>>> import numpy as np
>>> np.set_printoptions(precision=1, suppress=True, linewidth=100)
>>> def rnd(a):
...     return np.round(a, 1) + 0
... 
>>> F = np.loadtxt("a.csv", delimiter=",")
>>> print(F)
[[-0.4 -1.5  0.2  2.2 -0.4]
 [ 2.  -2.8 -0.7  0.3 -0.5]
 [ 1.5 -0.5  0.7 -2.  -0.6]
 [-2.5 -2.7  1.   0.7 -1.1]]
>>> x0 = np.array([2, 4, 3, 4, 3])
>>> print((F @ x0).argmax())
0
>>> x0 @ F
Traceback (most recent call last):
  File "<python-input-7>", line 1, in <module>
    x0 @ F
    ~~~^~~
ValueError: matmul: Input operand 1 has a mismatch in its core dimension 0, with gufunc signature (n?,k),(k,m?)->(n?,m?) (size 4 is different from 5)
>>> print(rnd((F * x0).sum(axis=1)))
[  1.4  -9.6  -6.7 -13.3]
>>> print(rnd(F @ np.ones(5)))
[ 0.1 -1.7 -0.9 -4.6]
>>> print(rnd(np.einsum("ij,j->i", F, x0)))
[  1.4  -9.6  -6.7 -13.3]
>>> M2 = np.array([[-2, 1], [2, 2], [-3, 1], [2, -2], [-1, -1]])
>>> print(rnd(M2.T @ F.T))
[[ 2.  -6.4 -9.5 -0.9]
 [-7.2 -4.4  5.8 -7.2]]
>>> print(rnd(np.einsum("ij,ij->i", F, F)))
[ 7.5 12.7  7.4 16.2]
>>> print(rnd(np.einsum("ij->j", F)))
[ 0.6 -7.5  1.2  1.2 -2.6]
>>> print(rnd(F @ M2))
[[ 2.  -7.2]
 [-6.4 -4.4]
 [-9.5  5.8]
 [-0.9 -7.2]]
>>> print(np.linalg.matrix_rank(np.vstack([F, M2.T])))
5
>>> M2 = F / np.sqrt((F ** 2).mean(axis=1, keepdims=True))
>>> print(np.linalg.matrix_rank(F - F.mean(axis=1, keepdims=True)))
4
>>> print(np.linalg.matrix_rank(M2) == np.linalg.matrix_rank(F))
True
>>> print(rnd(np.linalg.norm(M2, axis=1)))
[2.2 2.2 2.2 2.2]
>>> left, sig, Vh = np.linalg.svd(F, full_matrices=False)
>>> print(rnd(sig / sig[0]))
[1.  0.8 0.5 0.2]
>>> print(rnd(np.abs(Vh[0])))
[0.4 0.8 0.1 0.4 0.2]
>>> print((sig > 1e-8).sum())
4
>>> print(left.shape, sig.shape, Vh.shape)
(4, 4) (4,) (4, 5)
>>> print(np.allclose(left * sig @ Vh, F))
True
>>> print(rnd(np.sqrt((sig ** 2).sum())), rnd(np.linalg.norm(F)))
6.6 6.6
>>> basis = np.array([[6, 9, 7, 2], [9, 0, 5, 3]])
>>> rng = np.random.default_rng(24)
>>> feats = rng.normal(size=(12, 2)) @ basis + np.array([-1, 3, 4, -3])
>>> print(rnd(feats))
[[ 10.2  15.2  15.2   0.7]
 [ -9.7  -7.5  -5.1  -5.9]
 [ -5.1  -0.1   0.5  -4.4]
 [ -8.9   8.4   1.8  -5.6]
 [ -5.4  11.7   5.1  -4.5]
 [  5.9   1.3   7.1  -0.7]
 [ -3.2   9.    5.2  -3.7]
 [ 12.9  18.9  18.2   1.6]
 [ -6.3  -5.6  -2.5  -4.8]
 [ -2.1  -4.5   0.4  -3.4]
 [ -4.7  -9.1  -3.   -4.2]
 [ -1.8 -12.9  -2.9  -3.3]]
>>> D = np.linalg.norm(feats[:, None] - feats[None], axis=-1)
>>> print(D.shape)
(12, 12)
>>> print(D[8].round(6).argsort(kind="stable")[:4])
[ 8 10  1  9]
>>> print(rnd(D[8]))
[32.3  4.7  6.4 14.8 18.9 17.5 16.8 37.9  0.   5.4  3.9  8.8]
>>> print(np.flatnonzero(D[8] < D.mean() / 2))
[ 1  2  8  9 10]
